>>> import numpy as np
>>> np.set_printoptions(suppress=True, linewidth=140)
>>> E = np.loadtxt("test7.csv", delimiter=",")
>>> print(E)
[[ 0.792  0.867  0.68 ]
 [-1.949 -0.842  0.067]
 [ 4.663  1.115 -2.41 ]
 [ 1.506 -1.321  0.092]
 [-1.161  0.124 -0.215]
 [-6.066 -2.834  1.715]
 [ 3.486  0.268  0.037]
 [-1.947 -3.263 -1.252]
 [ 4.872  0.289  0.698]
 [-1.112 -1.815 -1.119]
 [ 0.696  0.257 -1.409]
 [ 2.832 -0.38  -0.35 ]
 [ 2.403  2.719  0.179]
 [-0.865 -1.048 -0.7  ]
 [ 3.865  2.347  0.757]
 [ 1.186 -1.698 -0.939]]
>>> basis = E[[1, 8]].astype(float)
>>> for _ in range(6):
...     labels = np.linalg.norm(E[:, None] - basis, axis=-1).argmin(axis=1)
...     basis = np.array([E[labels == j].mean(axis=0) for j in range(2)])
... 
>>> print(labels)
[0 0 1 0 0 0 1 0 1 0 0 1 1 0 1 0]
>>> print(np.round(basis[1] - basis[0], 3))
[4.579 2.217 0.126]
>>> u, g = E[14], E[11]
>>> print(np.round(u @ g, 3))
9.789
>>> print(round(u @ u, 3))
21.02
>>> p = (u @ g) / (u @ u) * u
>>> print(round(np.linalg.norm(u + g) ** 2 + np.linalg.norm(u - g) ** 2, 3))
58.614
>>> print(p.round(3))
[1.8   1.093 0.353]
>>> print(round(float((g - p) @ u), 3))
0.0
>>> print(np.round(g - p, 3))
[ 1.032 -1.473 -0.703]
>>> print(np.round(np.outer(u, g), 3))
[[10.946 -1.469 -1.353]
 [ 6.647 -0.892 -0.821]
 [ 2.144 -0.288 -0.265]]
>>> A2 = np.c_[E[:, :2] @ np.array([[-9, -1], [1, 7]]), np.array([-2, -2, 3, 1, 2, -3, -3, -1, 0, -3, 1, -1, -1, -3, -3, 2])]
>>> print(A2.round(3))
[[ -6.261   5.277  -2.   ]
 [ 16.699  -3.945  -2.   ]
 [-40.852   3.142   3.   ]
 [-14.875 -10.753   1.   ]
 [ 10.573   2.029   2.   ]
 [ 51.76  -13.772  -3.   ]
 [-31.106  -1.61   -3.   ]
 [ 14.26  -20.894  -1.   ]
 [-43.559  -2.849   0.   ]
 [  8.193 -11.593  -3.   ]
 [ -6.007   1.103   1.   ]
 [-25.868  -5.492  -1.   ]
 [-18.908  16.63   -1.   ]
 [  6.737  -6.471  -3.   ]
 [-32.438  12.564  -3.   ]
 [-12.372 -13.072   2.   ]]
>>> print(np.round(np.linalg.lstsq(E, A2[:, 0])[0], 3) + 0)
[-9.  1.  0.]
>>> print(np.round(np.linalg.norm(A2 - E @ np.linalg.lstsq(E, A2)[0], axis=0), 3) + 0)
[0.    0.    7.805]
>>> print(np.round(np.linalg.norm(np.linalg.qr(E)[0].T @ A2, axis=0) ** 2 / ((A2 ** 2).sum(axis=0) + 1e-12), 3))
[1.    1.    0.188]
>>> J = np.load("w.npy")
>>> print(J)
[[2 5 4 2 4]
 [4 2 5 4 2]
 [2 4 2 5 4]
 [4 2 4 2 5]
 [5 4 2 4 2]]
>>> u = np.array([3, 3, -2, -1, -2])
>>> A2 = J + np.outer(u, np.eye(5)[2])
>>> print(A2)
[[2. 5. 7. 2. 4.]
 [4. 2. 8. 4. 2.]
 [2. 4. 0. 5. 4.]
 [4. 2. 3. 2. 5.]
 [5. 4. 0. 4. 2.]]
>>> W0 = np.load("mat.npy")
>>> print(W0)
[[ 1  1  1  1 -1 -1 -1 -1]
 [ 1 -1  1 -1  1 -1  1 -1]
 [ 1  1  1  1  1  1  1  1]
 [ 1  1 -1 -1 -1 -1  1  1]]
>>> W1 = np.array([[-2, -1],
...     [1, 0],
...     [-1, -2],
...     [2, 0],
...     [0, -1],
...     [0, 1],
...     [-1, 1],
...     [-2, 0]])
>>> beta = np.array([5, 4])
>>> H = np.maximum(W0 @ W1 + beta, 0)
>>> print((H > 0).mean(axis=0))
[0.5 0.5]
>>> print((H > 0).astype(int))
[[1 0]
 [0 0]
 [1 1]
 [0 1]]
>>> basis = np.array([[-3, -2, 2], [-5, -2, 2]])
>>> print(W1 @ basis)
[[11  6 -6]
 [-3 -2  2]
 [13  6 -6]
 [-6 -4  4]
 [ 5  2 -2]
 [-5 -2  2]
 [-2  0  0]
 [ 6  4 -4]]
>>> print(H @ basis)
[[-24 -16  16]
 [  0   0   0]
 [-16  -8   8]
 [-30 -12  12]]
>>> print(W0[0] @ W0[3])
0
>>> print(np.round(np.linalg.norm(W0, axis=1), 3))
[2.828 2.828 2.828 2.828]
>>> print(np.round(np.linalg.norm(W0, "nuc"), 3))
11.314
>>> print(round(np.linalg.norm(W0) ** 2 / np.linalg.norm(W0, 2) ** 2, 3))
4.0
>>> print(round(float(np.linalg.norm(W0, 1)), 3), round(float(np.linalg.norm(W0, np.inf)), 3))
4.0 8.0
>>> print(round(np.linalg.norm(W0, 2), 3))
2.828
>>> blk = np.stack([W0, 4 * W0, W0[::-1]])
>>> print(blk.shape)
(3, 4, 8)
>>> print((blk @ W0.T).shape)
(3, 4, 4)
>>> print(np.round(np.linalg.norm(blk, axis=(1, 2)), 3))
[ 5.657 22.627  5.657]
>>> print(np.linalg.matrix_rank(blk.reshape(3, -1)))
2
>>> print(blk.sum(axis=0))
[[ 6  6  4  4 -6 -6 -4 -4]
 [ 6 -4  6 -4  6 -4  6 -4]
 [ 6  4  6  4  6  4  6  4]
 [ 6  6 -4 -4 -6 -6  4  4]]
>>> A2 = W0[0, 0] * W0[1:] - np.outer(W0[1:, 0], W0[0])
>>> print(A2)
[[ 0 -2  0 -2  2  0  2  0]
 [ 0  0  0  0  2  2  2  2]
 [ 0  0 -2 -2  0  0  2  2]]
>>> print(np.flatnonzero(~A2.round(6).any(axis=1)))
[]
>>> print(np.linalg.matrix_rank(A2), np.linalg.matrix_rank(W0))
3 4
>>> x0 = np.array([0, 2, 0, 2, 2, 0, 0, 1])
>>> print(A2 @ (2 * x0))
[-8 12 -4]
>>> print(A2 * x0)
[[ 0 -4  0 -4  4  0  0  0]
 [ 0  0  0  0  4  0  0  2]
 [ 0  0  0 -4  0  0  0  2]]
>>> print(A2 @ np.ones(8))
[0. 8. 0.]
>>> A2 = np.array([[1, -3, 3], [-3, -2, -1], [3, 1, 3]])
>>> arr = A2 + A2.T
>>> print(arr)
[[ 2 -6  6]
 [-6 -4  0]
 [ 6  0  6]]
>>> rng = np.random.default_rng(512)
>>> labels = rng.permutation(3)
>>> A2 = arr[:, labels] * rng.choice([-1, 1], 3)
>>> print(A2)
[[-6  6  2]
 [-4  0 -6]
 [ 0  6  6]]
>>> left, _, vt = np.linalg.svd(arr.T @ A2)
>>> print(labels)
[1 2 0]
>>> Q, vecs = np.linalg.qr(A2[:, :2])[0], np.linalg.qr(A2[:, 2:])[0]
>>> sv = np.linalg.svd(Q.T @ vecs, compute_uv=False)
>>> print(np.round(np.linalg.norm(Q @ Q.T - vecs @ vecs.T, 2), 3))
1.0
>>> print(sv.round(3))
[0.961]
>>> data = np.diag(5 * np.array([1, 0, 3, 2])) + np.array([[3, 4, 3, 4], [2, 7, 8, 4], [4, 5, 4, 9], [6, 4, 1, 1]])
>>> print(data)
[[ 8  4  3  4]
 [ 2  7  8  4]
 [ 4  5 19  9]
 [ 6  4  1 11]]
>>> cov = data.T @ data
>>> print(np.linalg.matrix_rank(cov))
4
>>> print(np.round(np.linalg.eigvalsh(cov)[::-1], 3))
[729.535 127.433  23.371  14.661]
>>> mat = np.loadtxt("run3.csv", delimiter=",")
>>> print(mat)
[[0. 1. 1. 1.]
 [0. 0. 3. 1.]
 [0. 0. 0. 0.]
 [0. 0. 0. 0.]]
>>> labels = rng.permutation(4)
>>> print(labels)
[2 3 1 0]
>>> A2 = mat[labels][:, labels]
>>> print(np.allclose(A2, mat))
False
>>> print(A2)
[[0. 0. 0. 0.]
 [0. 0. 0. 0.]
 [3. 1. 0. 0.]
 [1. 1. 1. 0.]]
>>> A2 = mat + rng.integers(-2, 3, (4, 2)) @ rng.integers(-2, 3, (2, 4))
>>> print(A2)
[[ 6.  1. -5.  3.]
 [-2. -5.  5.  2.]
 [-4.  2.  4. -2.]
 [ 4.  4. -4.  0.]]
>>> print(A2 - mat)
[[ 6.  0. -6.  2.]
 [-2. -5.  2.  1.]
 [-4.  2.  4. -2.]
 [ 4.  4. -4.  0.]]
>>> print(np.round(np.linalg.svd(A2 - mat, compute_uv=False), 3) + 0)
[12.399  6.652  0.     0.   ]
>>> K = np.loadtxt("dump.csv", delimiter=",")
>>> print(K)
[[0. 0. 0. 1.]
 [0. 0. 1. 0.]
 [0. 1. 0. 0.]
 [1. 0. 0. 0.]]
>>> w, vecs = np.linalg.eigh(K)
>>> print(w)
[-1. -1.  1.  1.]
>>> print((w > 1e-8).sum(), (w < -1e-8).sum())
2 2
>>> Q = K.astype(float).copy()
>>> for j in range(4):
...     Q[:, j] -= Q[:, :j] @ (Q[:, :j].T @ Q[:, j])
...     Q[:, j] /= np.linalg.norm(Q[:, j])
... 
>>> print(Q.T @ K)
[[1. 0. 0. 0.]
 [0. 1. 0. 0.]
 [0. 0. 1. 0.]
 [0. 0. 0. 1.]]
>>> X = np.tanh(np.array([[-0.4, -0.7],
...     [-0.4, -0.4],
...     [-1.0, -0.4],
...     [-0.7, -1.0],
...     [-1.5, 0.5],
...     [-0.6, -2.4],
...     [-0.5, -0.3],
...     [0.9, -0.4],
...     [-0.6, 0.1],
...     [0.2, -0.8],
...     [0.5, -0.1],
...     [-2.8, -0.2]]) @ np.array([[0.7, 0.0, -0.3, -1.9], [1.9, -0.5, 2.0, 0.8]]))
>>> print(X.round(3))
[[-0.923  0.336 -0.856  0.197]
 [-0.778  0.197 -0.592  0.414]
 [-0.898  0.197 -0.462  0.919]
 [-0.983  0.462 -0.946  0.485]
 [-0.1   -0.245  0.896  0.997]
 [-1.     0.834 -1.    -0.653]
 [-0.726  0.149 -0.422  0.611]
 [-0.129  0.197 -0.789 -0.966]
 [-0.226 -0.05   0.363  0.84 ]
 [-0.881  0.38  -0.93  -0.77 ]
 [ 0.159  0.05  -0.336 -0.774]
 [-0.982  0.1    0.414  1.   ]]
>>> W1 = np.array([[-3, 4, -1], [3, -3, 2], [-3, 4, -3], [-4, -2, 4]])
>>> beta = np.array([5, 6, 5])
>>> H = np.maximum(X @ W1 + beta, 0)
>>> print((H > 0).astype(int))
[[1 0 1]
 [1 0 1]
 [1 0 1]
 [1 0 1]
 [0 1 1]
 [1 0 1]
 [1 0 1]
 [1 1 1]
 [1 1 1]
 [1 0 1]
 [1 1 1]
 [1 1 1]]
>>> basis = np.array([[1, 1, 0], [1, 0, 2], [1, 2, 2]])
>>> print((H @ basis).round(6).argmax(axis=1))
[1 1 1 1 2 1 1 1 2 1 2 1]
>>> print(W1 @ basis)
[[ 0 -5  6]
 [ 2  7 -2]
 [-2 -9  2]
 [-2  4  4]]
>>> cov = np.cov(X, rowvar=False)
>>> print(np.round(np.linalg.eigvalsh(cov)[::-1], 3))
[0.844 0.333 0.041 0.009]
>>> print(np.round(np.corrcoef(X[:, 2], X[:, 0])[0, 1], 3))
0.448
>>> print(np.argwhere(np.triu(np.abs(np.corrcoef(X.T)) > 0.8, 1)))
[[1 2]]
>>> A2 = np.linalg.inv(data)
>>> print(round(np.linalg.slogdet(data)[0], 3))
1.0
>>> print(np.allclose(A2, data.T))
False
>>> print(np.round(data @ A2, 3) + 0)
[[1. 0. 0. 0.]
 [0. 1. 0. 0.]
 [0. 0. 1. 0.]
 [0. 0. 0. 1.]]
>>> print((np.abs(A2) > 1e-9).astype(int))
[[1 1 1 1]
 [1 1 1 1]
 [1 1 1 1]
 [1 1 1 1]]
>>> print(np.round(np.linalg.inv(A2), 3))
[[ 8.  4.  3.  4.]
 [ 2.  7.  8.  4.]
 [ 4.  5. 19.  9.]
 [ 6.  4.  1. 11.]]
>>> Ac = X - X.mean(axis=0)
>>> vecs = np.linalg.svd(Ac)[2][:2]
>>> A2 = Ac - Ac @ vecs.T @ vecs
>>> print(np.round((Ac @ vecs.T).std(axis=0), 3))
[0.88  0.553]
>>> proj = X @ np.linalg.solve(X.T @ X, X.T)
>>> print(round(float(np.trace(proj)), 3))
4.0
>>> print(np.round(np.linalg.eigvalsh(proj), 3) + 0)
[0. 0. 0. 0. 0. 0. 0. 0. 1. 1. 1. 1.]
>>> print(np.allclose(proj @ proj, proj))
True
>>> print(np.linalg.matrix_rank(np.eye(12) - proj))
8
